$ ipython --no-banner

In [1]: import numpy as np

In [2]: np.set_printoptions(suppress=True, linewidth=120)

In [3]: def rd(a):
   ...:     return np.round(a, 1) + 0
   ...: 

In [4]: F = np.loadtxt("x.csv", delimiter=",")

In [5]: F
Out[5]: 
array([[0., 1., 0., 1., 0., 1., 1., 1., 0., 0., 1., 0., 0., 0.],
       [1., 0., 0., 0., 0., 1., 1., 0., 0., 0., 1., 0., 0., 1.],
       [0., 0., 0., 0., 1., 0., 0., 0., 1., 1., 0., 0., 1., 0.],
       [1., 0., 0., 0., 0., 1., 1., 0., 0., 0., 0., 0., 0., 1.],
       [0., 0., 1., 0., 0., 0., 0., 0., 1., 1., 0., 1., 1., 0.],
       [1., 1., 0., 1., 0., 0., 1., 1., 0., 0., 1., 0., 0., 1.],
       [1., 1., 0., 1., 0., 1., 0., 1., 0., 0., 1., 0., 0., 1.],
       [1., 0., 0., 0., 0., 1., 1., 0., 0., 0., 0., 0., 0., 1.],
       [0., 0., 1., 0., 1., 0., 0., 0., 0., 1., 0., 1., 1., 0.],
       [0., 0., 1., 0., 1., 0., 0., 0., 1., 0., 0., 1., 1., 0.],
       [1., 1., 0., 0., 0., 1., 1., 0., 0., 0., 0., 0., 0., 0.],
       [0., 0., 0., 0., 1., 0., 0., 0., 1., 1., 0., 0., 1., 0.],
       [0., 0., 1., 0., 1., 0., 0., 0., 1., 1., 0., 1., 0., 0.],
       [0., 1., 0., 1., 0., 1., 1., 1., 0., 0., 0., 0., 0., 0.]])

In [6]: # columns 3 and 7 are equal

In [7]: F.sum(axis=0)
Out[7]: array([6., 5., 4., 4., 5., 7., 7., 4., 5., 5., 4., 4., 5., 5.])

In [8]: np.argwhere(np.triu(F))
Out[8]: 
array([[ 0,  1],
       [ 0,  3],
       [ 0,  5],
       [ 0,  6],
       [ 0,  7],
       [ 0, 10],
       [ 1,  5],
       [ 1,  6],
       [ 1, 10],
       [ 1, 13],
       [ 2,  4],
       [ 2,  8],
       [ 2,  9],
       [ 2, 12],
       [ 3,  5],
       [ 3,  6],
       [ 3, 13],
       [ 4,  8],
       [ 4,  9],
       [ 4, 11],
       [ 4, 12],
       [ 5,  6],
       [ 5,  7],
       [ 5, 10],
       [ 5, 13],
       [ 6,  7],
       [ 6, 10],
       [ 6, 13],
       [ 7, 13],
       [ 8,  9],
       [ 8, 11],
       [ 8, 12],
       [ 9, 11],
       [ 9, 12],
       [11, 12]])

In [9]: Lm = np.diag(F.sum(axis=1)) - F

In [10]: (np.linalg.eigvalsh(Lm) < 1e-8).sum()
Out[10]: np.int64(2)

In [11]: U, sigma, VT = np.linalg.svd(F)

In [12]: V = VT[:(sigma > 1e-8).sum()]

In [13]: rng = np.random.default_rng(635)

In [14]: x = F[1] + 5 * F[6] + rng.integers(2) * np.eye(14)[12]

In [15]: x
Out[15]: array([6., 5., 0., 5., 0., 6., 1., 5., 0., 0., 6., 0., 1., 6.])

In [16]: np.allclose(V.T @ V @ x, x)
Out[16]: True

In [17]: rd(np.linalg.norm(x - V.T @ V @ x))
Out[17]: np.float64(0.0)

In [18]: np.abs(np.diag(np.linalg.qr(F)[1])) > 1e-9
Out[18]: array([ True,  True,  True,  True,  True,  True,  True, False,  True,  True,  True, False,  True, False])

In [19]: ev, V = np.linalg.eigh(F)

In [20]: rd(np.linalg.eigvalsh(F @ F))
Out[20]: array([ 0. ,  0. ,  0. ,  0.7,  1. ,  1. ,  1. ,  1. ,  1. ,  2.9,  3.1,  6.5, 22.1, 29.7])

In [21]: rd(np.linalg.eigvalsh(F + -2 * np.eye(14)))
Out[21]: array([-4.6, -3.7, -3.7, -3. , -3. , -3. , -3. , -3. , -2. , -2. , -2. , -1.1,  2.7,  3.4])

In [22]: rd(ev)
Out[22]: array([-2.6, -1.7, -1.7, -1. , -1. , -1. , -1. , -1. ,  0. ,  0. ,  0. ,  0.9,  4.7,  5.4])

In [23]: np.abs(V[:, -1]).round(6).argmax()
Out[23]: np.int64(5)

In [24]: (ev > 1e-8).sum(), (ev < -1e-8).sum()
Out[24]: (np.int64(3), np.int64(8))

In [25]: J = np.load("w.npy")

In [26]: J
Out[26]: 
array([[-2. ,  2. ,  1. , -0.8, -3. , -2.1],
       [-2.1,  2.2,  1.2, -0.9, -3.2, -2.2],
       [-1.9,  1.9,  1.1, -1.2, -3.1, -2.1],
       [-2.1,  1.9,  1. , -1.1, -3. , -2. ],
       [-2. ,  2. ,  1.1, -0.9, -3. , -2.1],
       [-2. ,  2.1,  1. , -0.9, -2.9, -1.9],
       [-2.2,  2.2,  1. , -0.9, -2.9, -2.1],
       [-1.9,  2. ,  0.9, -1. , -3. , -2. ],
       [-1.8,  2. ,  1. , -1. , -3. , -2.1],
       [-1.9,  2.1,  1. , -0.9, -3. , -2.2],
       [-1.8,  2. ,  1. , -0.9, -2.8, -1.9],
       [-2. ,  1.9,  0.8, -1. , -3.1, -1.9],
       [-2. ,  2.1,  1.1, -1.1, -3. , -2.2],
       [-2. ,  2. ,  0.9, -1.2, -3. , -1.9],
       [-2. ,  2. ,  1. , -0.9, -2.9, -2. ],
       [-1.1,  3. , -3.1,  3. ,  3. ,  2.9],
       [-1. ,  3. , -2.8,  3. ,  3. ,  3. ],
       [-1. ,  3.1, -2.9,  3.1,  2.9,  2.9],
       [-0.9,  2.9, -2.9,  2.8,  3. ,  2.9],
       [-1. ,  3.1, -3. ,  2.8,  2.9,  3. ],
       [-1.1,  2.9, -3.1,  2.8,  3. ,  3. ],
       [-1. ,  3. , -2.8,  3. ,  3. ,  3.1],
       [-1. ,  2.8, -2.9,  3. ,  3. ,  3.1],
       [-1. ,  3.1, -3. ,  2.9,  2.9,  3.1],
       [-1. ,  2.9, -3. ,  2.8,  3.1,  3. ],
       [-1.1,  2.9, -3.1,  3.1,  3.1,  3. ],
       [-1.1,  3. , -3.1,  3. ,  3.2,  2.8],
       [-1. ,  3.2, -3. ,  3. ,  3.1,  2.9],
       [-0.9,  3. , -3. ,  3.1,  2.9,  3. ],
       [-1.1,  2.9, -3. ,  2.9,  3. ,  3.1]])

In [27]: M2 = np.array([[-4, 4, -5],
    ...:     [0, 5, 3],
    ...:     [4, 4, 0],
    ...:     [-2, 0, -2],
    ...:     [1, 5, 1],
    ...:     [0, 0, -4]])

In [28]: np.linalg.matrix_rank(J @ M2)
Out[28]: np.int64(3)
